$ python3 -q
>>> import numpy as np
>>> from numpy import linalg as LA
>>> np.set_printoptions(precision=3, suppress=True, linewidth=100)
>>> m1 = np.array([[-2, 1, 2, 0, 3, -2, 0],
...     [-3, -3, 1, -3, 2, -3, 1],
...     [1, 2, -2, 2, 3, 2, -2],
...     [3, 2, 3, -2, 2, 3, -2],
...     [-3, 3, -2, 3, -2, 3, -2],
...     [3, 1, 1, 2, 3, -3, 0],
...     [-1, -1, 1, -3, -3, -3, 2]])
>>> w1 = np.array([[-2, 1, -2, 2, 0],
...     [-2, -2, 1, -1, 0],
...     [-2, 2, -1, 2, 2],
...     [2, -1, 2, -2, -1],
...     [-2, 0, -1, -1, 0],
...     [-2, 2, 2, 0, 1],
...     [2, 0, 2, -2, 0]])
>>> coef = np.array([-3, -3, 3, 3, 1])
>>> H = np.maximum(m1 @ w1 + coef, 0)
>>> print((H > 0).astype(int))
[[0 0 0 0 1]
 [1 0 0 1 1]
 [0 0 1 0 0]
 [0 1 0 1 1]
 [1 0 1 0 0]
 [0 0 0 1 0]
 [1 0 0 1 1]]
>>> print((H > 0).mean(axis=0))
[0.429 0.143 0.286 0.571 0.571]
>>> print(LA.matrix_rank(H))
5
>>> cent = np.array([[0, -1, -2], [2, 0, 1], [1, 0, 1], [0, 1, 1], [0, 1, -1]])
>>> print(w1 @ cent)
[[ 0  4  5]
 [-3  1  2]
 [ 3  6  5]
 [ 0 -5 -4]
 [-1  1  2]
 [ 6  3  7]
 [ 2 -4 -4]]
>>> u = np.array([0, 1, 2, 3, 3, 1, 0])
>>> B = m1 + np.outer(u, np.eye(7)[0])
>>> print(LA.matrix_rank(B - m1))
1
>>> print(LA.matrix_rank(LA.inv(B) - LA.inv(m1), tol=1e-8))
1
>>> print(B)
[[-2.  1.  2.  0.  3. -2.  0.]
 [-2. -3.  1. -3.  2. -3.  1.]
 [ 3.  2. -2.  2.  3.  2. -2.]
 [ 6.  2.  3. -2.  2.  3. -2.]
 [ 0.  3. -2.  3. -2.  3. -2.]
 [ 4.  1.  1.  2.  3. -3.  0.]
 [-1. -1.  1. -3. -3. -3.  2.]]
>>> M = np.loadtxt("out8.csv", delimiter=",")
>>> print(M)
[[-1.  4.  0.  0.  0.  0.  0.  0.  0.  0.  0.]
 [ 4. -3.  4.  0.  0.  0.  0.  0.  0.  0.  0.]
 [ 0.  4. -3.  4.  0.  0.  0.  0.  0.  0.  0.]
 [ 0.  0.  4. -1.  4.  0.  0.  0.  0.  0.  0.]
 [ 0.  0.  0.  4.  1.  4.  0.  0.  0.  0.  0.]
 [ 0.  0.  0.  0.  4.  3.  4.  0.  0.  0.  0.]
 [ 0.  0.  0.  0.  0.  4.  1.  4.  0.  0.  0.]
 [ 0.  0.  0.  0.  0.  0.  4. -2.  4.  0.  0.]
 [ 0.  0.  0.  0.  0.  0.  0.  4.  4.  4.  0.]
 [ 0.  0.  0.  0.  0.  0.  0.  0.  4.  1.  4.]
 [ 0.  0.  0.  0.  0.  0.  0.  0.  0.  4. -3.]]
>>> # symmetric
>>> x = np.array([0, 1, 1, 0, 1, 0, 0])
>>> target = m1 @ x
>>> print(target)
[ 6  0  3  7 -1  5 -3]
>>> print(np.round(LA.solve(m1, -3 * target), 3) + 0)
[ 0. -3. -3.  0. -3.  0.  0.]
>>> print(np.round(LA.solve(m1, target + m1[:, 2]), 3) + 0)
[0. 1. 2. 0. 1. 0. 0.]
